$ python3 -q
>>> import numpy as np
>>> import numpy.linalg as la
>>> np.set_printoptions(suppress=True, linewidth=100)
>>> F = np.loadtxt("case18.csv", delimiter=",")
>>> F
array([[ 9.,  4.,  7.],
       [ 0.,  0.,  0.],
       [ 6.,  8.,  3.],
       [ 0.,  0.,  0.],
       [ 0.,  0.,  0.],
       [ 9., -4., -2.],
       [ 0.,  0.,  0.],
       [ 0.,  0.,  0.],
       [ 6.,  8.,  3.],
       [-3.,  4., -4.],
       [ 9., -4., -2.],
       [ 0.,  0.,  0.]])
>>> A2 = np.array([[4, 2, 4], [0, 4, 1], [3, 2, 5]])
>>> la.matrix_rank(np.vstack([F, A2.T]))
np.int64(3)
>>> np.einsum("ik,kj->ji", F, A2)
array([[ 57.,   0.,  33.,   0.,   0.,  30.,   0.,   0.,  33., -24.,  30.,   0.],
       [ 48.,   0.,  50.,   0.,   0.,  -2.,   0.,   0.,  50.,   2.,  -2.,   0.],
       [ 75.,   0.,  47.,   0.,   0.,  22.,   0.,   0.,  47., -28.,  22.,   0.]])
>>> F @ A2
array([[ 57.,  48.,  75.],
       [  0.,   0.,   0.],
       [ 33.,  50.,  47.],
       [  0.,   0.,   0.],
       [  0.,   0.,   0.],
       [ 30.,  -2.,  22.],
       [  0.,   0.,   0.],
       [  0.,   0.,   0.],
       [ 33.,  50.,  47.],
       [-24.,   2., -28.],
       [ 30.,  -2.,  22.],
       [  0.,   0.,   0.]])
>>> la.matrix_rank(F @ A2)
np.int64(3)
>>> np.einsum("ik,kj->ij", F, A2)
array([[ 57.,  48.,  75.],
       [  0.,   0.,   0.],
       [ 33.,  50.,  47.],
       [  0.,   0.,   0.],
       [  0.,   0.,   0.],
       [ 30.,  -2.,  22.],
       [  0.,   0.,   0.],
       [  0.,   0.,   0.],
       [ 33.,  50.,  47.],
       [-24.,   2., -28.],
       [ 30.,  -2.,  22.],
       [  0.,   0.,   0.]])
